$ python3 -q
>>> import numpy as np
>>> np.set_printoptions(suppress=True, linewidth=120)
>>> m1 = np.load("arr.npy")
>>> m1
array([[ 0,  1,  0,  3,  0],
       [-1,  0,  3,  0, -3],
       [ 0, -3,  0, -1, -3],
       [-3,  0,  1,  0, -4],
       [ 0,  3,  3,  4,  0]])
>>> # rank 4
>>> x0 = np.array([0, 2, 3, 2, 1])
>>> np.round(np.linalg.svd(m1, compute_uv=False), 2) + 0
array([6.98, 6.98, 2.31, 2.31, 0.  ])
>>> Q = np.linalg.solve(np.eye(5) - m1, np.eye(5) + m1)
>>> np.round(Q @ Q.T, 2) + 0
array([[1., 0., 0., 0., 0.],
       [0., 1., 0., 0., 0.],
       [0., 0., 1., 0., 0.],
       [0., 0., 0., 1., 0.],
       [0., 0., 0., 0., 1.]])
>>> np.linalg.matrix_rank(m1, rtol=0.1)
np.int64(4)
>>> round(float(np.linalg.norm(m1, 2) / np.linalg.norm(m1)), 2)
0.67
>>> np.argsort(-np.linalg.norm(m1, axis=0).round(6), kind="stable")[:3]
array([4, 3, 1])
>>> np.unique(m1.round(6), axis=0).shape
(5, 5)
>>> np.abs(np.diag(np.linalg.qr(m1)[1])) > 1e-9
array([ True,  True,  True,  True, False])
>>> np.allclose(m1[:-1].T @ np.linalg.lstsq(m1[:-1].T, m1[-1])[0], m1[-1])
True
>>> round(float(np.trace(np.linalg.pinv(m1) @ m1)), 2)
4.0
>>> np.einsum("ii->", m1)
np.int64(0)
>>> round(float(np.linalg.det(2 * m1)), 2), round(float(np.linalg.det(m1)), 2)
(0.0, 0.0)
>>> np.round(np.poly(m1), 2) + 0
array([  1.,   0.,  54.,   0., 260.,   0.])
>>> round(float(np.linalg.det(m1.T)), 2)
-0.0
>>> np.round(np.linalg.eigvals(m1).sum().real, 2)
np.float64(-0.0)
>>> np.round(np.linalg.det(m1[::-1]), 2)
np.float64(0.0)
>>> A = np.array([[-2, -2, 1], [2, 2, -1], [-1, -2, -1]])
>>> np.round(A @ np.linalg.pinv(A) @ A, 2)
array([[-2., -2.,  1.],
       [ 2.,  2., -1.],
       [-1., -2., -1.]])
>>> np.linalg.lstsq(A[:-1].T, A[-1])[2]
np.int32(1)
>>> np.abs(np.diag(np.linalg.qr(A)[1])) > 1e-9
array([ True,  True, False])
>>> np.allclose(A[:-1].T @ np.linalg.lstsq(A[:-1].T, A[-1])[0], A[-1])
False
>>> mat = np.load("dump.npy")
>>> mat
array([[-0.98, -5.  ,  1.  , -6.  , -3.  ],
       [-9.  , -8.98, -2.  ,  8.  , -2.  ],
       [-1.  ,  5.  , -4.98, -7.  , -8.  ],
       [-4.  , -9.  , -9.  ,  4.02,  9.  ],
       [-1.  , -5.  ,  1.  , -6.  , -2.98]])
>>> left, sigma, Vt = np.linalg.svd(mat)
>>> sigma.round(2)
array([21.29, 13.62,  9.87,  8.96,  0.02])
>>> np.argmax(sigma[:-1] / (sigma[1:] + 1e-6)) + 1
np.int64(4)
>>> Y = left[:, :4] @ np.diag(sigma[:4]) @ Vt[:4]
>>> Y.round(2)
array([[-0.99, -5.  ,  1.  , -6.  , -3.  ],
       [-9.  , -8.98, -2.  ,  8.  , -2.  ],
       [-1.  ,  5.  , -4.98, -7.  , -8.  ],
       [-4.  , -9.  , -9.  ,  4.02,  9.  ],
       [-0.99, -5.  ,  1.  , -6.  , -2.98]])
>>> np.linalg.matrix_rank(Y)
np.int64(4)
>>> np.linalg.matrix_rank(mat, rtol=0.05)
np.int64(4)
>>> round(float(np.linalg.norm(mat - Y) / np.linalg.norm(mat)), 2)
0.0
>>> feats = np.loadtxt("m.csv", delimiter=",")
>>> feats.round(2)
array([[-1.3 , -0.14, -2.68,  0.36],
       [ 1.06, -2.77, -0.4 , -0.2 ],
       [ 2.48,  1.1 , -1.21,  0.41],
       [-0.12, -0.32,  0.47,  2.94]])
>>> def softmax(z):
...     e = np.exp(z - z.max(axis=-1, keepdims=True))
...     return e / e.sum(axis=-1, keepdims=True)
... 
>>> np.round(softmax(feats[1] + 5), 2)
array([0.65, 0.01, 0.15, 0.18])
>>> np.round(softmax(10 * feats[1]), 2) + 0
array([1., 0., 0., 0.])
>>> S = feats @ feats.T / np.sqrt(4)
>>> softmax(S).round(6).argmax(axis=1)
array([0, 1, 2, 3])
>>> np.round(softmax(S), 2)
array([[0.97, 0.01, 0.01, 0.01],
       [0.01, 0.97, 0.01, 0.01],
       [0.01, 0.01, 0.97, 0.01],
       [0.01, 0.01, 0.01, 0.97]])
>>> arr = np.load("w.npy")
>>> arr
array([[ 3,  0,  3,  0],
       [ 4, -5,  4, -5],
       [ 3,  0,  3,  0],
       [ 4, -5,  4, -5]])
>>> rk = np.linalg.matrix_rank(arr)
>>> rk
np.int64(2)
>>> ns = np.linalg.svd(arr)[2][rk:].T
>>> np.round(arr @ ns, 2) + 0
array([[0., 0.],
       [0., 0.],
       [0., 0.],
       [0., 0.]])
>>> [int(np.linalg.matrix_rank(arr[:i])) for i in range(1, len(arr) + 1)]
[1, 2, 2, 2]
>>> np.round(ns @ ns.T, 2) + 0
array([[ 0.5,  0. , -0.5,  0. ],
       [ 0. ,  0.5,  0. , -0.5],
       [-0.5,  0. ,  0.5,  0. ],
       [ 0. , -0.5,  0. ,  0.5]])
>>> [int(np.linalg.matrix_rank(np.delete(arr, i, axis=0))) for i in range(4)]
[2, 2, 2, 2]
>>> f = np.array([8, 8])
>>> np.convolve(arr[0], f)
array([24, 24, 24, 24,  0])
>>> np.cross(arr[0, :3], arr[3, :3])
array([ 15,   0, -15])
>>> left, sigma, Vt = np.linalg.svd(arr)
>>> V = Vt[:(sigma > 1e-8).sum()]
>>> rng = np.random.default_rng(1651)
>>> x0 = arr[3] + 3 * arr[2] + rng.integers(2) * np.eye(4)[1]
>>> x0
array([13., -5., 13., -5.])
>>> np.linalg.matrix_rank(np.vstack([arr, x0]))
np.int64(2)
>>> np.round(V.T @ V, 2) + 0
array([[0.5, 0. , 0.5, 0. ],
       [0. , 0.5, 0. , 0.5],
       [0.5, 0. , 0.5, 0. ],
       [0. , 0.5, 0. , 0.5]])
>>> np.allclose(V.T @ V @ x0, x0)
True
>>> left, sigma, Vt = np.linalg.svd(arr, full_matrices=False)
>>> np.cumsum(sigma ** 2) / np.sum(sigma ** 2)
array([0.9, 1. , 1. , 1. ])
>>> left.shape, sigma.shape, Vt.shape
((4, 4), (4,), (4, 4))
>>> np.allclose(left * sigma @ Vt, arr)
True
>>> np.round(left.T @ left, 2) + 0
array([[1., 0., 0., 0.],
       [0., 1., 0., 0.],
       [0., 0., 1., 0.],
       [0., 0., 0., 1.]])
>>> np.round(sigma / sigma[0], 2) + 0
array([1.  , 0.33, 0.  , 0.  ])
>>> (sigma > 1e-8).sum()
np.int64(2)
>>> np.argsort(-np.linalg.norm(A, axis=0).round(6), kind="stable")[:3]
array([1, 0, 2])
>>> np.round(np.linalg.norm(A, 2) / np.linalg.norm(A), 2)
np.float64(0.94)
>>> [round(float(x), 2) for x in np.linalg.svd(A, compute_uv=False)[:3]]
[4.61, 1.65, 0.0]
>>> data = np.load("a.npy")
>>> data
array([[ 67.,  72.,  72., -40.],
       [ 72.,  84.,  81., -45.],
       [ 72.,  81.,  84., -45.],
       [-40., -45., -45.,  28.]])
>>> Y = np.linalg.inv(data)
>>> np.round(np.linalg.det(data) * Y, 2)
array([[1710., -648., -648.,  360.],
       [-648., 1557., -729.,  405.],
       [-648., -729., 1557.,  405.],
       [ 360.,  405.,  405., 2061.]])
>>> round(np.linalg.cond(data), 2)
np.float64(84.67)
>>> round(np.linalg.slogdet(data)[0], 2)
np.float64(1.0)
>>> np.round(data @ Y, 2) + 0
array([[1., 0., 0., 0.],
       [0., 1., 0., 0.],
       [0., 0., 1., 0.],
       [0., 0., 0., 1.]])
>>> Y.round(2)
array([[ 0.25, -0.09, -0.09,  0.05],
       [-0.09,  0.23, -0.11,  0.06],
       [-0.09, -0.11,  0.23,  0.06],
       [ 0.05,  0.06,  0.06,  0.3 ]])
>>> z = rng.permutation(4)
>>> z
array([2, 3, 1, 0])
>>> Y = data[z][:, z]
>>> np.trace(Y)
np.float64(263.0)
>>> np.allclose(Y, data)
False
>>> np.diag(Y)
array([84., 28., 84., 67.])
>>> round(np.linalg.det(Y), 2), round(float(np.linalg.det(data[z])), 2)
(np.float64(6858.0), -6858.0)
>>> np.round(np.sort(np.abs(np.linalg.eigvals(Y))), 2)
array([  3.,   3.,   3., 254.])
>>> P = np.triu(np.array([[-1, 1, -3, 3], [1, 0, 0, 1], [2, -3, 2, 1], [1, -2, -2, -2]]), 1) + np.eye(4)
>>> Y = P @ data @ np.linalg.inv(P)
>>> np.trace(Y), np.trace(data)
(np.float64(263.0), np.float64(263.0))
>>> round(np.linalg.det(Y), 2)
np.float64(6858.0)
>>> P @ data - data @ P
array([[-264., -361., -105., -171.],
       [ -40., -117.,  171., -353.],
       [ -40., -117.,  171., -353.],
       [   0.,   40., -120.,  210.]])
>>> np.linalg.matrix_rank(Y)
np.int64(4)
>>> np.round(np.abs(np.linalg.svd(data)[2][-1]), 2)
array([0.86, 0.33, 0.33, 0.18])
>>> [round(float(x), 2) for x in np.linalg.svd(data, compute_uv=False)[:3]]
[254.0, 3.0, 3.0]
>>> F = np.array([[-5.0, 3.0, 6.0], [-6.0, 4.0, 6.0], [-3.0, 3.0, 4.0]])
>>> F
array([[-5.,  3.,  6.],
       [-6.,  4.,  6.],
       [-3.,  3.,  4.]])
>>> z = rng.permutation(4)
>>> z
array([0, 3, 2, 1])
>>> Y = arr[z][:, z]
>>> np.round(np.sort(np.abs(np.linalg.eigvals(Y))), 2) + 0
array([ 0.,  0.,  6., 10.])
>>> np.diag(Y)
array([ 3, -5,  3, -5])
>>> Y
array([[ 3,  0,  3,  0],
       [ 4, -5,  4, -5],
       [ 3,  0,  3,  0],
       [ 4, -5,  4, -5]])
>>> M = np.load("run17.npy")
>>> M
array([[ 0,  1,  3, -2],
       [ 0,  0,  0,  0],
       [-4,  4,  0,  0],
       [-3,  3, -2, -1],
       [ 0,  0,  0,  0],
       [ 0,  0,  0,  0],
       [-4,  1, -1,  3],
       [ 0,  0,  0,  0],
       [ 0,  3,  1, -3],
       [ 0,  0,  0,  0]])
>>> # rows 1 and 4 are equal
>>> Xc = M - M.mean(axis=0)
>>> left, sigma, Vt = np.linalg.svd(Xc, full_matrices=False)
>>> sigma.round(2)
array([6.97, 5.55, 2.77, 0.66])
>>> np.round(np.abs(Vt[-1]), 2)
array([0.57, 0.62, 0.02, 0.54])
>>> (np.sign(left[:, 0]) == np.sign(left[0, 0])).astype(int)
array([1, 1, 0, 0, 1, 1, 0, 1, 1, 1])
>>> np.round(sigma ** 2 / (sigma ** 2).sum(), 2) + 0
array([0.56, 0.35, 0.09, 0.  ])
>>> np.abs(Vt[0]).argmax()
np.int64(0)
>>> np.searchsorted(np.cumsum(sigma ** 2) / (sigma ** 2).sum(), 0.9) + 1
np.int64(2)
>>> cent = M[[3, 5]].astype(float)
>>> for _ in range(7):
...     z = np.linalg.norm(M[:, None] - cent, axis=-1).argmin(axis=1)
...     cent = np.array([M[z == j].mean(axis=0) for j in range(2)])
... 
>>> z
array([1, 1, 0, 0, 1, 1, 0, 1, 1, 1])
>>> np.abs(cent[1] - cent[0]).argmax()
np.int64(0)
>>> np.round(cent[1] - cent[0], 2)
array([ 3.67, -2.1 ,  1.57, -1.38])
>>> t = np.radians(15)
>>> r_ = np.eye(4)
>>> r_[0, 0] = r_[1, 1] = np.cos(t)
>>> r_[0, 1], r_[1, 0] = -np.sin(t), np.sin(t)
>>> r_.round(2)
array([[ 0.97, -0.26,  0.  ,  0.  ],
       [ 0.26,  0.97,  0.  ,  0.  ],
       [ 0.  ,  0.  ,  1.  ,  0.  ],
       [ 0.  ,  0.  ,  0.  ,  1.  ]])
>>> Y = M @ r_.T
>>> np.allclose(M @ M.T, Y @ Y.T)
True
>>> round(np.linalg.det(r_), 2), round(float(np.trace(r_)), 2)
(np.float64(1.0), 3.93)
>>> np.round(np.linalg.svd(M, compute_uv=False), 2), np.round(np.linalg.svd(Y, compute_uv=False), 2)
(array([8.3 , 6.13, 2.85, 0.67]), array([8.3 , 6.13, 2.85, 0.67]))
>>> Y.round(2)
array([[-0.26,  0.97,  3.  , -2.  ],
       [ 0.  ,  0.  ,  0.  ,  0.  ],
       [-4.9 ,  2.83,  0.  ,  0.  ],
       [-3.67,  2.12, -2.  , -1.  ],
       [ 0.  ,  0.  ,  0.  ,  0.  ],
       [ 0.  ,  0.  ,  0.  ,  0.  ],
       [-4.12, -0.07, -1.  ,  3.  ],
       [ 0.  ,  0.  ,  0.  ,  0.  ],
       [-0.78,  2.9 ,  1.  , -3.  ],
       [ 0.  ,  0.  ,  0.  ,  0.  ]])
>>> np.allclose(np.linalg.norm(M, axis=1), np.linalg.norm(Y, axis=1))
True
